>>> import numpy as np
>>> np.set_printoptions(precision=2, suppress=True, linewidth=120, legacy="1.25")
>>> rnd = lambda a: np.round(a, 2) + 0
>>> F = np.loadtxt("x.csv", delimiter=",")
>>> rnd(F)
array([[ 0.98, -0.06, -0.11, -0.06, -0.15, -0.02, -0.02],
       [-0.06,  0.81, -0.32, -0.19, -0.44, -0.06, -0.06],
       [-0.11, -0.32,  0.47, -0.32, -0.74, -0.11, -0.11],
       [-0.06, -0.19, -0.32,  0.81, -0.44, -0.06, -0.06],
       [-0.15, -0.44, -0.74, -0.44, -0.03, -0.15, -0.15],
       [-0.02, -0.06, -0.11, -0.06, -0.15,  0.98, -0.02],
       [-0.02, -0.06, -0.11, -0.06, -0.15, -0.02,  0.98]])
>>> vals, vecs = np.linalg.eigh(F)
>>> np.unique(vals.round(6) + 0, return_counts=True)[1]
array([1, 6])
>>> rnd(vals)
array([-1.,  1.,  1.,  1.,  1.,  1.,  1.])
>>> rnd(vals.sum()), np.trace(F)
(5.0, 5.0)
>>> (vals > 1e-8).sum(), (vals < -1e-8).sum()
(6, 1)
>>> rnd(vecs.T @ vecs)
array([[1., 0., 0., 0., 0., 0., 0.],
       [0., 1., 0., 0., 0., 0., 0.],
       [0., 0., 1., 0., 0., 0., 0.],
       [0., 0., 0., 1., 0., 0., 0.],
       [0., 0., 0., 0., 1., 0., 0.],
       [0., 0., 0., 0., 0., 1., 0.],
       [0., 0., 0., 0., 0., 0., 1.]])
>>> rnd(np.linalg.svd(F, compute_uv=False))
array([1., 1., 1., 1., 1., 1., 1.])
>>> rnd(np.linalg.eigvalsh(F + -1 * np.eye(7)))
array([-2.,  0.,  0.,  0.,  0.,  0.,  0.])
>>> rnd(vecs @ np.diag(vals) @ vecs.T)
array([[ 0.98, -0.06, -0.11, -0.06, -0.15, -0.02, -0.02],
       [-0.06,  0.81, -0.32, -0.19, -0.44, -0.06, -0.06],
       [-0.11, -0.32,  0.47, -0.32, -0.74, -0.11, -0.11],
       [-0.06, -0.19, -0.32,  0.81, -0.44, -0.06, -0.06],
       [-0.15, -0.44, -0.74, -0.44, -0.03, -0.15, -0.15],
       [-0.02, -0.06, -0.11, -0.06, -0.15,  0.98, -0.02],
       [-0.02, -0.06, -0.11, -0.06, -0.15, -0.02,  0.98]])
>>> print([round(float(np.linalg.det(F[:i, :i])), 2) + 0 for i in range(1, 8)])
[0.98, 0.79, 0.26, 0.07, -0.96, -0.98, -1.0]
>>> rnd(np.linalg.eigvalsh(F).min())
-1.0
>>> print(np.all(np.linalg.eigvalsh(F) > 0))
False
>>> J = -1 * np.eye(10) + np.ones((10, 10))
>>> J
array([[0., 1., 1., 1., 1., 1., 1., 1., 1., 1.],
       [1., 0., 1., 1., 1., 1., 1., 1., 1., 1.],
       [1., 1., 0., 1., 1., 1., 1., 1., 1., 1.],
       [1., 1., 1., 0., 1., 1., 1., 1., 1., 1.],
       [1., 1., 1., 1., 0., 1., 1., 1., 1., 1.],
       [1., 1., 1., 1., 1., 0., 1., 1., 1., 1.],
       [1., 1., 1., 1., 1., 1., 0., 1., 1., 1.],
       [1., 1., 1., 1., 1., 1., 1., 0., 1., 1.],
       [1., 1., 1., 1., 1., 1., 1., 1., 0., 1.],
       [1., 1., 1., 1., 1., 1., 1., 1., 1., 0.]])
>>> # symmetric, so the eigenvalues are real
>>> rng = np.random.default_rng(4324)
>>> lab = rng.permutation(10)
>>> lab
array([0, 8, 5, 2, 6, 4, 9, 3, 1, 7])
>>> Y = J[lab][:, lab]
>>> rnd(np.sort(np.abs(np.linalg.eigvals(Y))))
array([1., 1., 1., 1., 1., 1., 1., 1., 1., 9.])
>>> print(np.trace(Y))
0.0
>>> vals, vecs = np.linalg.eigh(J)
>>> vec = np.array([0, 4, 5, 1, 2, 3, 4, 0, 4, 2])
>>> rnd(vecs * np.abs(vals) @ vecs.T)
array([[1.8, 0.8, 0.8, 0.8, 0.8, 0.8, 0.8, 0.8, 0.8, 0.8],
       [0.8, 1.8, 0.8, 0.8, 0.8, 0.8, 0.8, 0.8, 0.8, 0.8],
       [0.8, 0.8, 1.8, 0.8, 0.8, 0.8, 0.8, 0.8, 0.8, 0.8],
       [0.8, 0.8, 0.8, 1.8, 0.8, 0.8, 0.8, 0.8, 0.8, 0.8],
       [0.8, 0.8, 0.8, 0.8, 1.8, 0.8, 0.8, 0.8, 0.8, 0.8],
       [0.8, 0.8, 0.8, 0.8, 0.8, 1.8, 0.8, 0.8, 0.8, 0.8],
       [0.8, 0.8, 0.8, 0.8, 0.8, 0.8, 1.8, 0.8, 0.8, 0.8],
       [0.8, 0.8, 0.8, 0.8, 0.8, 0.8, 0.8, 1.8, 0.8, 0.8],
       [0.8, 0.8, 0.8, 0.8, 0.8, 0.8, 0.8, 0.8, 1.8, 0.8],
       [0.8, 0.8, 0.8, 0.8, 0.8, 0.8, 0.8, 0.8, 0.8, 1.8]])
>>> (np.sign(vecs[:, -1].round(6)) == np.sign(vecs[0, -1].round(6))).astype(int)
array([1, 1, 1, 1, 1, 1, 1, 1, 1, 1])
>>> rnd(vecs * np.maximum(vals, 0) @ vecs.T)
array([[0.9, 0.9, 0.9, 0.9, 0.9, 0.9, 0.9, 0.9, 0.9, 0.9],
       [0.9, 0.9, 0.9, 0.9, 0.9, 0.9, 0.9, 0.9, 0.9, 0.9],
       [0.9, 0.9, 0.9, 0.9, 0.9, 0.9, 0.9, 0.9, 0.9, 0.9],
       [0.9, 0.9, 0.9, 0.9, 0.9, 0.9, 0.9, 0.9, 0.9, 0.9],
       [0.9, 0.9, 0.9, 0.9, 0.9, 0.9, 0.9, 0.9, 0.9, 0.9],
       [0.9, 0.9, 0.9, 0.9, 0.9, 0.9, 0.9, 0.9, 0.9, 0.9],
       [0.9, 0.9, 0.9, 0.9, 0.9, 0.9, 0.9, 0.9, 0.9, 0.9],
       [0.9, 0.9, 0.9, 0.9, 0.9, 0.9, 0.9, 0.9, 0.9, 0.9],
       [0.9, 0.9, 0.9, 0.9, 0.9, 0.9, 0.9, 0.9, 0.9, 0.9],
       [0.9, 0.9, 0.9, 0.9, 0.9, 0.9, 0.9, 0.9, 0.9, 0.9]])
>>> feats = np.array([[1, 3, 2, 1, 3, 2, 1, 3],
...     [3, 9, 6, 3, 9, 6, 3, 9],
...     [2, 6, 4, 2, 6, 4, 2, 6],
...     [1, 3, 2, 1, 3, 2, 1, 3],
...     [3, 9, 6, 3, 9, 6, 3, 9],
...     [2, 6, 4, 2, 6, 4, 2, 6],
...     [1, 3, 2, 1, 3, 2, 1, 3],
...     [3, 9, 6, 3, 9, 6, 3, 9]])
>>> feats
array([[1, 3, 2, 1, 3, 2, 1, 3],
       [3, 9, 6, 3, 9, 6, 3, 9],
       [2, 6, 4, 2, 6, 4, 2, 6],
       [1, 3, 2, 1, 3, 2, 1, 3],
       [3, 9, 6, 3, 9, 6, 3, 9],
       [2, 6, 4, 2, 6, 4, 2, 6],
       [1, 3, 2, 1, 3, 2, 1, 3],
       [3, 9, 6, 3, 9, 6, 3, 9]])
>>> rnd(np.linalg.norm(feats[7] - feats[6]))
12.33
>>> rnd(np.linalg.norm(feats, "nuc"))
38.0
>>> print(np.linalg.norm(feats, axis=1).argmax())
1
